$ python -q
>>> import numpy as np
>>> import numpy.linalg as la
>>> np.set_printoptions(precision=3, suppress=True, linewidth=160, sign=" ")
>>> rnd = lambda a: np.round(a, 3) + 0
>>> arr = np.loadtxt("arr.csv", delimiter=",")
>>> arr
array([[-1. , -0.4, -0.1, -1.7,  0.1, -0.3,  0.1, -2.3,  1.4],
       [ 1.2,  0.7, -0.6, -0.2, -1.3, -0.5, -0.2,  0.5,  0.4],
       [ 0.2,  1.3, -0.1,  0. , -1. , -1.3,  0.8, -0.1, -2. ],
       [ 0.2,  0.4,  0.9, -1.5,  2. , -0.8,  0.3, -1.6, -2. ],
       [ 0.4,  0.7, -1.2,  0.4,  0.7, -0.1,  1.7,  0.5, -0.3],
       [-0.2,  0.3,  0.4,  1. ,  0.5,  0.6, -1. ,  0.2,  0.9],
       [ 2. , -1.5, -0.3,  0.7, -0.3,  0.2, -0.9,  2. , -0.4],
       [-1. , -0.3,  0.5, -1.3,  1.6,  0. ,  1.4,  1.7, -0.4],
       [-1.6,  0.2, -0.7, -1.7, -0.9, -1.9,  0.2, -0.4, -1.7],
       [ 1.4, -0.2,  1.3, -0.1,  0.2,  1.8,  0.3,  0.4,  0.9],
       [-0.9, -0.1, -0.7, -0.2, -1.2, -0.4,  1.6,  1.2,  1.8]])
>>> r0 = np.array([0, 1, -3])
>>> rnd(np.convolve(arr[2], r0))
array([ 0. ,  0.2,  0.7, -4. ,  0.3, -1. ,  1.7,  4.7, -2.5, -1.7,  6. ])
>>> np.polyval(r0, arr[2])
array([-2.8, -1.7, -3.1, -3. , -4. , -4.3, -2.2, -3.1, -5. ])
>>> rnd(np.cross(arr[2, :3], arr[9, :3]))
array([ 1.67, -0.4 , -1.86])
>>> x = np.array([8, -7, -3, -8, 1, -4, -2, -3, -7])
>>> rhs = arr @ x
>>> rnd(la.lstsq(arr, rhs)[0])
array([ 8., -7., -3., -8.,  1., -4., -2., -3., -7.])
>>> try:
...     la.solve(arr, rhs)
... except la.LinAlgError as e:
...     print("failed:", e)
... 
failed: Last 2 dimensions of the array must be square
>>> rnd(rhs)
array([  6.9,   4.9,   9.7,  31.5,  -3. , -19.7,  19.3,  -0.5,  20.9,  -5.6, -21.8])
>>> rnd(la.pinv(arr) @ arr)
array([[ 1.,  0.,  0.,  0.,  0.,  0.,  0.,  0.,  0.],
       [ 0.,  1.,  0.,  0.,  0.,  0.,  0.,  0.,  0.],
       [ 0.,  0.,  1.,  0.,  0.,  0.,  0.,  0.,  0.],
       [ 0.,  0.,  0.,  1.,  0.,  0.,  0.,  0.,  0.],
       [ 0.,  0.,  0.,  0.,  1.,  0.,  0.,  0.,  0.],
       [ 0.,  0.,  0.,  0.,  0.,  1.,  0.,  0.,  0.],
       [ 0.,  0.,  0.,  0.,  0.,  0.,  1.,  0.,  0.],
       [ 0.,  0.,  0.,  0.,  0.,  0.,  0.,  1.,  0.],
       [ 0.,  0.,  0.,  0.,  0.,  0.,  0.,  0.,  1.]])
>>> rng = np.random.default_rng(874)
>>> rhs = rhs + 0.02 * rng.normal(size=11)
>>> rnd(rhs)
array([  6.922,   4.891,   9.684,  31.508,  -3.001, -19.709,  19.269,  -0.484,  20.912,  -5.603, -21.786])
>>> coef, *_ = la.lstsq(arr, rhs)
>>> rnd(la.norm(rhs - arr @ coef))
np.float64(0.01)
>>> rnd(coef)
array([ 7.992, -7.   , -3.003, -8.008,  1.001, -3.994, -1.997, -3.002, -6.998])
>>> coef.round()
array([ 8., -7., -3., -8.,  1., -4., -2., -3., -7.])
>>> [round(float(la.norm(la.solve(arr.T @ arr + lam * np.eye(9), arr.T @ rhs))), 2) for lam in (0, 1, 10, 100)]
[16.28, 14.14, 7.76, 1.88]
>>> def softmax(z):
...     e = np.exp(z - z.max(axis=-1, keepdims=True))
...     return e / e.sum(axis=-1, keepdims=True)
... 
>>> rnd(softmax(arr[6] + 2))
array([ 0.355,  0.011,  0.036,  0.097,  0.036,  0.059,  0.02 ,  0.355,  0.032])
>>> S = arr @ arr.T / np.sqrt(9)
>>> rnd(softmax(S)[6] @ arr)
array([ 1.771, -1.221, -0.23 ,  0.573, -0.274,  0.214, -0.704,  1.758, -0.281])
>>> ang = np.radians(30)
>>> Rm = np.eye(9)
>>> Rm[5, 5] = Rm[0, 0] = np.cos(ang)
>>> Rm[5, 0], Rm[0, 5] = -np.sin(ang), np.sin(ang)
>>> rnd(Rm)
array([[ 0.866,  0.   ,  0.   ,  0.   ,  0.   ,  0.5  ,  0.   ,  0.   ,  0.   ],
       [ 0.   ,  1.   ,  0.   ,  0.   ,  0.   ,  0.   ,  0.   ,  0.   ,  0.   ],
       [ 0.   ,  0.   ,  1.   ,  0.   ,  0.   ,  0.   ,  0.   ,  0.   ,  0.   ],
       [ 0.   ,  0.   ,  0.   ,  1.   ,  0.   ,  0.   ,  0.   ,  0.   ,  0.   ],
       [ 0.   ,  0.   ,  0.   ,  0.   ,  1.   ,  0.   ,  0.   ,  0.   ,  0.   ],
       [-0.5  ,  0.   ,  0.   ,  0.   ,  0.   ,  0.866,  0.   ,  0.   ,  0.   ],
       [ 0.   ,  0.   ,  0.   ,  0.   ,  0.   ,  0.   ,  1.   ,  0.   ,  0.   ],
       [ 0.   ,  0.   ,  0.   ,  0.   ,  0.   ,  0.   ,  0.   ,  1.   ,  0.   ],
       [ 0.   ,  0.   ,  0.   ,  0.   ,  0.   ,  0.   ,  0.   ,  0.   ,  1.   ]])
>>> A2 = arr @ Rm.T
>>> rnd(la.det(Rm)), rnd(np.trace(Rm))
(np.float64(1.0), np.float64(8.732))
>>> np.allclose(arr @ arr.T, A2 @ A2.T)
True
>>> blk = np.stack([Rm, 3 * Rm, Rm[::-1]])
>>> rnd(blk.sum(axis=0))
array([[ 3.464,  0.   ,  0.   ,  0.   ,  0.   ,  2.   ,  0.   ,  0.   ,  1.   ],
       [ 0.   ,  4.   ,  0.   ,  0.   ,  0.   ,  0.   ,  0.   ,  1.   ,  0.   ],
       [ 0.   ,  0.   ,  4.   ,  0.   ,  0.   ,  0.   ,  1.   ,  0.   ,  0.   ],
       [-0.5  ,  0.   ,  0.   ,  4.   ,  0.   ,  0.866,  0.   ,  0.   ,  0.   ],
       [ 0.   ,  0.   ,  0.   ,  0.   ,  5.   ,  0.   ,  0.   ,  0.   ,  0.   ],
       [-2.   ,  0.   ,  0.   ,  1.   ,  0.   ,  3.464,  0.   ,  0.   ,  0.   ],
       [ 0.   ,  0.   ,  1.   ,  0.   ,  0.   ,  0.   ,  4.   ,  0.   ,  0.   ],
       [ 0.   ,  1.   ,  0.   ,  0.   ,  0.   ,  0.   ,  0.   ,  4.   ,  0.   ],
       [ 0.866,  0.   ,  0.   ,  0.   ,  0.   ,  0.5  ,  0.   ,  0.   ,  4.   ]])
>>> rnd(la.norm(blk, axis=(1, 2)))
array([ 3.,  9.,  3.])
>>> la.matrix_rank(blk.reshape(3, -1))
np.int64(2)
>>> blk.shape
(3, 9, 9)
>>> A = np.loadtxt("a.csv", delimiter=",")
>>> A
array([[ -0.7,  -1.1,  -0.2,  -0.9,  -0.1,  -0.1,   1. ,  -4. ,   0.9,   0.4,  -0.7,  -1.1,  -0.5],
       [  1.2,  -0.8,  -1.1,   0. ,   0.2,  -1. ,   0. ,   8. ,  -0.8,   0.7,  -1.1,   1.1,   0.3],
       [  0.2,   0. ,  -0.7,   1.5,  -0.9,  -1.6,   2.8,  -4. ,  -1.2,  -1.2,   0.6,  -1.6,   0.3],
       [  0. ,   1. ,   0.4,   1.7,  -1. ,  -0.7,  -0.8,  -8. ,  -0.2,   0.4,   1.7,  -0.1,   0.4],
       [  1.5,   0.2,  -1.4,   0.8,  -0.8,   1. ,   0.4,  12. ,   1.6,   0.6,   0.5,   1. ,  -0.5],
       [ -0.7,  -0.6,  -0.6,  -1.1,   0.3,  -1.4,   0.3, -14. ,   2.8,   0.9,   1.7,  -0.5,  -1.3],
       [ -0.4,   0.4,  -0.7,   0. ,  -0.5,   0.6,   1.2,  -2. ,   0.4,   0.4,  -0.7,   0.1,   0.2],
       [ -2.3,   0.6,   0.3,  -0.8,  -1.2,   1.1,  -0.3,   4. ,   0.7,   0.3,   0.6,   0.3,   0.3],
       [  1.8,  -0.8,   1. ,   0.2,   1.1,   0.1,  -0.3, -16. ,  -0.3,   2.5,  -1.2,   0.6,   0.9],
       [ -0.7,   0.7,   0.6,  -1.5,  -0.1,  -1.1,   0.6, -22. ,   0.6,   0.6,  -0.6,   0.1,   1.7]])
>>> ang = np.radians(90)
>>> Rm = np.eye(13)
>>> Rm[12, 12] = Rm[4, 4] = np.cos(ang)
>>> Rm[12, 4], Rm[4, 12] = -np.sin(ang), np.sin(ang)
>>> A2 = A @ Rm.T
>>> rnd(la.svd(A, compute_uv=False)), rnd(la.svd(A2, compute_uv=False))
(array([ 35.654,   5.253,   4.947,   4.144,   3.778,   2.95 ,   2.14 ,   1.534,   0.709,   0.61 ]), array([ 35.654,   5.253,   4.947,   4.144,   3.778,   2.95 ,   2.14 ,   1.534,   0.709,   0.61 ]))
>>> np.allclose(A @ A.T, A2 @ A2.T)
True
